>>> import numpy as np
>>> import numpy.linalg as la
>>> np.set_printoptions(precision=3, suppress=True, linewidth=200)
>>> feats = np.load("mat.npy")
>>> feats
array([[-0.984,  0.497,  1.431],
       [ 1.1  , -0.6  ,  0.6  ],
       [-0.8  ,  0.9  ,  1.3  ],
       [ 0.5  , -0.9  , -0.1  ],
       [-0.8  ,  0.2  ,  0.1  ]])
>>> proj = feats @ la.solve(feats.T @ feats, feats.T)
>>> la.matrix_rank(np.eye(5) - proj)
np.int64(2)
>>> np.diag(proj)
array([0.655, 0.764, 0.548, 0.672, 0.362])
>>> proj
array([[ 0.655,  0.051,  0.351,  0.184,  0.258],
       [ 0.051,  0.764,  0.096,  0.203, -0.357],
       [ 0.351,  0.096,  0.548, -0.335, -0.056],
       [ 0.184,  0.203, -0.335,  0.672,  0.183],
       [ 0.258, -0.357, -0.056,  0.183,  0.362]])
>>> x0 = np.array([-2, -1, 3])
>>> target = feats @ x0
>>> b, lr = np.zeros(3), 1 / la.norm(feats, 2) ** 2
>>> for i in range(60):
...     b -= lr * feats.T @ (feats @ b - target)
...     if i % 10 == 0: print(i, round(la.norm(feats @ b - target), 3))
... 
0 2.157
10 0.744
20 0.43
30 0.249
40 0.144
50 0.083
>>> round(la.cond(feats), 3)
np.float64(4.337)
>>> b
array([-1.953, -0.934,  2.995])
>>> W1 = np.array([[2, -2, 8], [5, -4, -1], [0, -6, -4]])
>>> b = np.array([2, 2, 1])
>>> hid = np.maximum(feats @ W1 + b, 0)
>>> (hid > 0).mean(axis=0)
array([0.8, 0.4, 0.4])
>>> (hid > 0).astype(int)
array([[1, 0, 0],
       [1, 0, 1],
       [1, 0, 0],
       [0, 1, 1],
       [1, 1, 0]])
>>> hid
array([[2.517, 0.   , 0.   ],
       [1.2  , 0.   , 8.   ],
       [4.9  , 0.   , 0.   ],
       [0.   , 5.2  , 6.3  ],
       [1.4  , 2.2  , 0.   ]])
>>> cent = np.array([[-3, 0, 2], [-1, -1, -2], [2, 0, 1]])
>>> W1 @ cent
array([[ 12,   2,  16],
       [-13,   4,  17],
       [ -2,   6,   8]])
>>> hid @ cent
array([[ -7.551,   0.   ,   5.034],
       [ 12.4  ,   0.   ,  10.4  ],
       [-14.7  ,   0.   ,   9.8  ],
       [  7.4  ,  -5.2  ,  -4.1  ],
       [ -6.4  ,  -2.2  ,  -1.6  ]])
>>> (hid @ cent).round(6).argmax(axis=1)
array([2, 0, 2, 0, 2])
